% python3 -q
>>> import numpy as np
>>> from numpy import linalg as LA
>>> np.set_printoptions(suppress=True, linewidth=140)
>>> K = np.load("x.npy")
>>> K
array([[ 6, -1,  0,  0,  0,  0],
       [-5, -5,  0,  0,  0,  0],
       [-8,  7,  0,  0,  0,  0],
       [ 0,  0,  6, -1,  0,  0],
       [ 0,  0, -5, -5,  0,  0],
       [ 0,  0, -8,  7,  0,  0],
       [ 0,  0,  0,  0,  6, -1],
       [ 0,  0,  0,  0, -5, -5],
       [ 0,  0,  0,  0, -8,  7]])
>>> A2 = np.c_[K[:, :3] @ np.array([[-1, 0, 7], [3, -4, 6], [-1, 1, -9]]), np.array([1, -3, 1, 3, -1, -2, 0, 1, 3])]
>>> A2
array([[ -9,   4,  36,   1],
       [-10,  20, -65,  -3],
       [ 29, -28, -14,   1],
       [ -6,   6, -54,   3],
       [  5,  -5,  45,  -1],
       [  8,  -8,  72,  -2],
       [  0,   0,   0,   0],
       [  0,   0,   0,   1],
       [  0,   0,   0,   3]])
>>> LA.matrix_rank(A2)
np.int64(4)
>>> vec = np.array([0, -2, -2, -3, -3, -2])
>>> np.einsum("ij,j->i", K, vec)
array([  2,  10, -14,  -9,  25,  -5, -16,  25,  10])
>>> (K @ vec).argmax()
np.int64(4)
>>> K * vec
array([[  0,   2,   0,   0,   0,   0],
       [  0,  10,   0,   0,   0,   0],
       [  0, -14,   0,   0,   0,   0],
       [  0,   0, -12,   3,   0,   0],
       [  0,   0,  10,  15,   0,   0],
       [  0,   0,  16, -21,   0,   0],
       [  0,   0,   0,   0, -18,   2],
       [  0,   0,   0,   0,  15,  10],
       [  0,   0,   0,   0,  24, -14]])
>>> K @ vec
array([  2,  10, -14,  -9,  25,  -5, -16,  25,  10])
>>> LA.norm(K @ vec) <= LA.norm(K, 2) * LA.norm(vec) + 1e-9
np.True_
>>> np.sign((K @ vec).round(6))
array([ 1,  1, -1, -1,  1, -1, -1,  1,  1])
>>> K @ np.ones(6)
array([  5., -10.,  -1.,   5., -10.,  -1.,   5., -10.,  -1.])
>>> print(K.ravel(order="F"))
[ 6 -5 -8  0  0  0  0  0  0 -1 -5  7  0  0  0  0  0  0  0  0  0  6 -5 -8  0  0  0  0  0  0 -1 -5  7  0  0  0  0  0  0  0  0  0  6 -5 -8  0
  0  0  0  0  0 -1 -5  7]
>>> K.reshape(2, -1)
array([[ 6, -1,  0,  0,  0,  0, -5, -5,  0,  0,  0,  0, -8,  7,  0,  0,  0,  0,  0,  0,  6, -1,  0,  0,  0,  0, -5],
       [-5,  0,  0,  0,  0, -8,  7,  0,  0,  0,  0,  0,  0,  6, -1,  0,  0,  0,  0, -5, -5,  0,  0,  0,  0, -8,  7]])
>>> K.reshape(-1, 2)
array([[ 6, -1],
       [ 0,  0],
       [ 0,  0],
       [-5, -5],
       [ 0,  0],
       [ 0,  0],
       [-8,  7],
       [ 0,  0],
       [ 0,  0],
       [ 0,  0],
       [ 6, -1],
       [ 0,  0],
       [ 0,  0],
       [-5, -5],
       [ 0,  0],
       [ 0,  0],
       [-8,  7],
       [ 0,  0],
       [ 0,  0],
       [ 0,  0],
       [ 6, -1],
       [ 0,  0],
       [ 0,  0],
       [-5, -5],
       [ 0,  0],
       [ 0,  0],
       [-8,  7]])
>>> blk = K.reshape(9, 2, -1)
>>> print(blk.transpose(1, 0, 2))
[[[ 6 -1  0]
  [-5 -5  0]
  [-8  7  0]
  [ 0  0  6]
  [ 0  0 -5]
  [ 0  0 -8]
  [ 0  0  0]
  [ 0  0  0]
  [ 0  0  0]]

 [[ 0  0  0]
  [ 0  0  0]
  [ 0  0  0]
  [-1  0  0]
  [-5  0  0]
  [ 7  0  0]
  [ 0  6 -1]
  [ 0 -5 -5]
  [ 0 -8  7]]]
>>> np.swapaxes(blk, 1, 2)[6]
array([[ 0,  0],
       [ 0,  6],
       [ 0, -1]])
>>> np.einsum("ihd,ihd->ih", blk, blk)
array([[ 37,   0],
       [ 50,   0],
       [113,   0],
       [ 36,   1],
       [ 25,  25],
       [ 64,  49],
       [  0,  37],
       [  0,  50],
       [  0, 113]])
>>> blk.shape
(9, 2, 3)
>>> blk[:, 0]
array([[ 6, -1,  0],
       [-5, -5,  0],
       [-8,  7,  0],
       [ 0,  0,  6],
       [ 0,  0, -5],
       [ 0,  0, -8],
       [ 0,  0,  0],
       [ 0,  0,  0],
       [ 0,  0,  0]])
>>> W0 = np.load("layer2.npy")
>>> print(W0)
[[0 2 1 1]
 [0 0 1 0]
 [0 0 0 0]
 [0 0 0 0]]
>>> proj = np.triu(np.array([[0, 2, 1, 0], [2, 2, 3, 0], [3, 3, 2, 2], [1, 3, 1, 1]]), 1) + np.eye(4)
>>> A2 = proj @ W0 @ LA.inv(proj)
>>> np.poly(A2)
array([1., 0., 0., 0., 0.])
>>> A2
array([[ 0.,  2., -3.,  7.],
       [ 0.,  0.,  1., -2.],
       [ 0.,  0.,  0.,  0.],
       [ 0.,  0.,  0.,  0.]])
>>> vec = np.array([-3, -4, -1, -1, -4, 4])
>>> target = K @ vec
>>> b, lr = np.zeros(6), 1 / LA.norm(K, 2) ** 2
>>> for i in range(3):
...     b -= lr * K.T @ (K @ b - target)
...     if i % 1 == 0: print(i, round(LA.norm(K @ b - target), 3))
... 
0 24.723
1 15.264
2 9.424
>>> round(LA.cond(K), 3)
np.float64(1.617)
>>> Uu, sig, Vt = LA.svd(W0)
>>> np.argmax(sig[:-1] / (sig[1:] + 1e-6)) + 1
np.int64(2)
>>> sig.round(3)
array([2.488, 0.899, 0.   , 0.   ])
>>> A2 = Uu[:, :2] @ np.diag(sig[:2]) @ Vt[:2]
>>> print(round(np.abs(W0 - A2).max(), 3))
0.0
>>> LA.matrix_rank(A2)
np.int64(2)
>>> round(float(LA.norm(W0 - A2) / LA.norm(W0)), 3)
0.0
>>> Q, V = LA.qr(K[:, :1])[0], LA.qr(K[:, 1:])[0]
>>> sig = LA.svd(Q.T @ V, compute_uv=False)
>>> print(sig.round(3))
[0.382]
>>> (sig > 0.9).sum()
np.int64(0)
>>> np.round(np.degrees(np.arccos(sig.clip(0, 1))), 3)
array([67.534])
>>> F = np.loadtxt("out5.csv", delimiter=",")
>>> F
array([[-16.056,  37.197,  -9.134],
       [-16.331,  -9.958,   8.665],
       [  4.199,  12.788,  -7.884],
       [ -7.655,   6.189, -13.042],
       [ -4.934,   3.783,  30.1  ],
       [ -3.173,  22.469,  15.665],
       [ 10.325, -10.108, -14.367],
       [-13.833, -15.191,   5.423],
       [-12.23 , -13.884,  41.254],
       [ -9.562,   6.914,  14.786],
       [-10.51 , -24.019,  41.835],
       [  9.075,   4.363,   5.701],
       [-23.095, -33.087, -26.714],
       [ -1.832,   5.393,  25.096],
       [  3.671, -18.103,  14.984],
       [ -0.393, -38.553,  22.482],
       [ 13.009,  10.331,  62.272],
       [ 17.217,  10.194, -27.068],
       [ -4.208,  -3.402,   3.456],
       [  1.258, -20.295,  -1.943],
       [  0.473, -21.771, -32.462],
       [  0.733,  10.088,  18.912],
       [ 13.081,   8.422,  22.936]])
>>> dist = LA.norm(F[:, None] - F[None], axis=-1)
>>> dist[:5, :5].round(3)
array([[ 0.   , 50.403, 31.743, 32.363, 52.721],
       [50.403,  0.   , 34.824, 28.411, 27.896],
       [31.743, 34.824,  0.   , 14.514, 40.091],
       [32.363, 28.411, 14.514,  0.   , 43.295],
       [52.721, 27.896, 40.091, 43.295,  0.   ]])
>>> LA.matrix_rank(dist ** 2)
np.int64(5)
>>> dist.shape
(23, 23)
>>> print((dist + 1e9 * np.eye(23)).round(6).argmin(axis=1))
[ 5  7  3  2 13 21 19  1 10 21  8 18 20  4 19 14  4  2  1 14  6 13 21]
>>> dist[4].round(6).argsort(kind="stable")[:4]
array([ 4, 13, 21,  9])
>>> np.unravel_index(dist.round(6).argmax(), dist.shape)
(np.int64(12), np.int64(16))
>>> Xc = (F - F.mean(axis=0)) / F.std(axis=0)
>>> print(np.round(Xc.std(axis=0), 3))
[1. 1. 1.]
>>> np.argwhere(np.abs(Xc) > 2)
array([[ 0,  1],
       [12,  0],
       [16,  2]])
>>> b = LA.lstsq(np.delete(Xc, 0, axis=1), Xc[:, 0])[0]
>>> b.round(3)
array([0.218, 0.045])
>>> proj = F @ LA.solve(F.T @ F, F.T)
>>> np.allclose(proj @ proj, proj)
True
>>> np.round(LA.eigvalsh(proj), 3) + 0
array([0., 0., 0., 0., 0., 0., 0., 0., 0., 0., 0., 0., 0., 0., 0., 0., 0., 0., 0., 0., 1., 1., 1.])
>>> round(np.trace(proj), 3)
np.float64(3.0)
>>> data = np.load("dump.npy")
>>> print(data)
[[0 0 0 0]
 [3 0 0 2]
 [0 1 0 0]]
>>> Uu, sig, Vt = LA.svd(data)
>>> V = Vt[:(sig > 1e-8).sum()]
>>> rng = np.random.default_rng(4379)
>>> vec = data[0] + 5 * data[2] + rng.integers(2) * np.eye(4)[2]
>>> vec
array([0., 5., 0., 0.])
>>> np.round(V.T @ V, 3)
array([[0.692, 0.   , 0.   , 0.462],
       [0.   , 1.   , 0.   , 0.   ],
       [0.   , 0.   , 0.   , 0.   ],
       [0.462, 0.   , 0.   , 0.308]])
>>> gram = data.T @ data
>>> np.round(LA.eigvalsh(gram)[::-1], 3)
array([13.,  1.,  0.,  0.])
>>> (data @ data.T).shape
(3, 3)
>>> gram
array([[9, 0, 0, 6],
       [0, 1, 0, 0],
       [0, 0, 0, 0],
       [6, 0, 0, 4]])
>>> np.diag(gram)
array([9, 1, 0, 4])
>>> LA.matrix_rank(gram)
np.int64(2)
>>> X = np.loadtxt("w.csv", delimiter=",")
>>> X
array([[  0.,   0.,   0.],
       [ 20., -16., -12.],
       [  0.,   0.,   0.]])
>>> Uu, sig, Vt = LA.svd(X)
>>> V = Vt[:(sig > 1e-8).sum()]
>>> vec = X[0] + -2 * X[2] + rng.integers(2) * np.eye(3)[0]
>>> vec
array([0., 0., 0.])
>>> np.allclose(V.T @ V @ vec, vec)
True
>>> np.round(V.T @ V, 3)
array([[ 0.5 , -0.4 , -0.3 ],
       [-0.4 ,  0.32,  0.24],
       [-0.3 ,  0.24,  0.18]])
>>> print(round(float(np.trace(LA.pinv(X) @ X)), 3))
1.0
>>> A = np.loadtxt("block14.csv", delimiter=",")
>>> A
array([[ 3.,  0.,  0.,  0.],
       [ 8., -8.,  0.,  0.],
       [-6., -6.,  9.,  0.],
       [ 5.,  5.,  1.,  3.]])
>>> gram = A.T @ A
>>> np.trace(gram), (A ** 2).sum()
(np.float64(350.0), np.float64(350.0))
>>> np.round(LA.svd(A, compute_uv=False) ** 2, 3)
array([178.726, 132.28 ,  38.533,   0.461])
>>> LA.matrix_rank(gram)
np.int64(4)
>>> gram
array([[134.,  -3., -49.,  15.],
       [ -3., 125., -49.,  15.],
       [-49., -49.,  82.,   3.],
       [ 15.,  15.,   3.,   9.]])
>>> np.round(LA.matrix_power(A - np.diag(np.diag(A)), 4), 3)
array([[0., 0., 0., 0.],
       [0., 0., 0., 0.],
       [0., 0., 0., 0.],
       [0., 0., 0., 0.]])
>>> print([int(LA.matrix_rank(LA.matrix_power(A, p))) for p in range(1, 5)])
[4, 4, 4, 4]
>>> np.round(np.sort(LA.eigvals(A)), 3)
array([-8.,  3.,  3.,  9.])
>>> w1 = np.array([[2, -1, 3, -2, -2],
...     [1, 3, -1, 0, 0],
...     [-2, 3, 0, -2, -2],
...     [-3, 2, 2, 1, 2]])
>>> b = np.array([-2, 1, -3, -5, -3])
>>> H = np.maximum(A @ w1 + b, 0)
>>> LA.matrix_rank(H)
np.int64(3)
>>> (H > 0).mean(axis=0)
array([0.75, 0.5 , 0.75, 0.  , 0.  ])
>>> C = np.array([[-2, 0], [4, 5], [0, -1], [0, 0], [-3, 2]])
>>> print((H @ C).round(6).argmax(axis=1))
[1 0 1 1]
>>> w1 @ C
array([[ -2, -12],
       [ 10,  16],
       [ 22,  11],
       [  8,  12]])
>>> print(H @ C)
[[ -8.  -6.]
 [-12. -29.]
 [ 64.  80.]
 [ 76.  87.]]
>>> proj = np.triu(np.array([[-2, 1, -2, 1], [0, 0, 0, 1], [2, 2, 0, -1], [0, 0, -1, 0]]), 1) + np.eye(4)
>>> A2 = proj @ A @ LA.inv(proj)
>>> LA.matrix_rank(A2)
np.int64(4)
>>> round(float(LA.det(A2)), 3)
-648.0
>>> A2
array([[ 28., -19.,  39.,  33.],
       [ 13., -16.,  27.,  33.],
       [-11.,   0., -14.,  -6.],
       [  5.,   0.,  11.,   9.]])
>>> Q = A2.astype(float).copy()
>>> for j in range(4):
...     Q[:, j] -= Q[:, :j] @ (Q[:, :j].T @ Q[:, j])
...     Q[:, j] /= LA.norm(Q[:, j])
... 
>>> print(np.round(Q.T @ A2, 3) + 0)
[[ 33.151 -22.322  49.832  44.161]
 [  0.     10.896  -5.566 -15.531]
 [  0.      0.      7.264  10.174]
 [  0.      0.      0.      0.247]]
>>> np.round(Q.T @ Q, 3) + 0
array([[1., 0., 0., 0.],
       [0., 1., 0., 0.],
       [0., 0., 1., 0.],
       [0., 0., 0., 1.]])
>>> u = np.array([1, 0, 2])
>>> M = np.outer(rng.normal(size=21), u) + 0.05 * rng.normal(size=(21, 3))
>>> M.round(3)
array([[ 0.583, -0.077,  1.106],
       [-0.376, -0.019, -0.937],
       [-0.894, -0.012, -2.025],
       [-0.48 , -0.022, -0.986],
       [ 0.664, -0.042,  1.364],
       [ 0.107,  0.056,  0.274],
       [ 0.39 , -0.029,  0.717],
       [ 1.175,  0.095,  2.518],
       [-0.364,  0.045, -0.786],
       [ 0.127, -0.013,  0.057],
       [-1.298, -0.057, -2.482],
       [-0.693, -0.013, -1.08 ],
       [-0.596, -0.084, -0.992],
       [ 1.568, -0.008,  3.217],
       [-0.549, -0.046, -1.141],
       [-0.185,  0.014, -0.288],
       [-1.106, -0.003, -2.251],
       [ 1.979, -0.034,  3.997],
       [ 0.082, -0.017,  0.083],
       [-0.111,  0.014, -0.156],
       [-1.303, -0.045, -2.489]])
>>> Xc = M - M.mean(axis=0)
>>> V = LA.svd(Xc)[2][:1]
>>> A2 = Xc - Xc @ V.T @ V
>>> round(LA.norm(A2) / LA.norm(Xc), 3)
np.float64(0.037)
>>> np.round(np.diag(V.T @ V), 3) + 0
array([0.198, 0.   , 0.802])
>>> print(np.round((Xc @ V.T).std(axis=0), 3))
[1.944]
